% python3 -q
>>> import numpy as np
>>> import numpy.linalg as la
>>> np.set_printoptions(precision=3, suppress=True, linewidth=200)
>>> X = np.load("layer14.npy")
>>> X
array([[0, 0, 0, 1],
       [0, 0, 1, 0],
       [0, 1, 0, 0],
       [1, 0, 0, 0]])
>>> [round(float(la.det(X[:i, :i])), 2) + 0 for i in range(1, 5)]
[0.0, 0.0, 0.0, 1.0]
>>> round(float(la.eigvalsh(X).min()), 3)
-1.0
>>> G = X.T @ X
>>> la.eigvalsh(G)[::-1]
array([1., 1., 1., 1.])
>>> hat = np.triu(np.array([[6, 5, 4, 6], [6, 0, 9, 3], [7, 4, 4, 1], [9, 4, 6, 4]]), 1) + np.eye(4)
>>> B = hat @ X @ la.inv(hat)
>>> la.matrix_rank(B)
np.int64(4)
>>> np.trace(B), np.trace(X)
(np.float64(0.0), np.int64(0))
>>> la.matrix_power(X, 2)
array([[1, 0, 0, 0],
       [0, 1, 0, 0],
       [0, 0, 1, 0],
       [0, 0, 0, 1]])
>>> np.sort(np.abs(la.eigvals(X)))[::-1]
array([1., 1., 1., 1.])
>>> X.sum(axis=1)
array([1, 1, 1, 1])
>>> pr = np.eye(4)[2]
>>> for _ in range(6):
...     pr = pr @ X
...     print(pr.round(3))
... 
[0. 1. 0. 0.]
[0. 0. 1. 0.]
[0. 1. 0. 0.]
[0. 0. 1. 0.]
[0. 1. 0. 0.]
[0. 0. 1. 0.]
>>> arr = np.loadtxt("sample7.csv", delimiter=",")
>>> arr
array([[-4.,  1., -2.,  1.,  3.,  0.,  3.,  1.,  3., -4., -4.,  0., -3.],
       [ 1.,  4.,  1., -2.,  1., -1., -4., -4.,  1., -4., -1., -1.,  2.],
       [-2.,  1., -4.,  3.,  1.,  3.,  0.,  1.,  1.,  1.,  1.,  4.,  1.],
       [ 1., -2.,  3., -4.,  4.,  0.,  2.,  2., -2., -3., -2.,  0.,  2.],
       [ 3.,  1.,  1.,  4.,  2.,  1.,  2., -4., -2.,  3.,  0.,  3.,  3.],
       [ 0., -1.,  3.,  0.,  1., -4.,  2., -1.,  0.,  0., -1., -1., -2.],
       [ 3., -4.,  0.,  2.,  2.,  2., -2.,  1.,  0.,  2.,  3.,  2.,  0.],
       [ 1., -4.,  1.,  2., -4., -1.,  1.,  2., -1., -3.,  4.,  1.,  2.],
       [ 3.,  1.,  1., -2., -2.,  0.,  0., -1.,  2.,  0., -3., -1.,  1.],
       [-4., -4.,  1., -3.,  3.,  0.,  2., -3.,  0., -2., -3.,  0.,  1.],
       [-4., -1.,  1., -2.,  0., -1.,  3.,  4., -3., -3.,  0.,  1., -2.],
       [ 0., -1.,  4.,  0.,  3., -1.,  2.,  1., -1.,  0.,  1., -2., -2.],
       [-3.,  2.,  1.,  2.,  3., -2.,  0.,  2.,  1.,  1., -2., -2., -4.]])
>>> # symmetric, so the eigenvalues are real
>>> def softmax(z):
...     e = np.exp(z - z.max(axis=-1, keepdims=True))
...     return e / e.sum(axis=-1, keepdims=True)
... 
>>> softmax(arr).sum(axis=1)
array([1., 1., 1., 1., 1., 1., 1., 1., 1., 1., 1., 1., 1.])
>>> S = arr @ arr.T / np.sqrt(13)
>>> softmax(S).round(6).argmax(axis=1)
array([ 0,  1,  2,  3,  4,  5,  6,  7,  8,  9, 10, 11, 12])
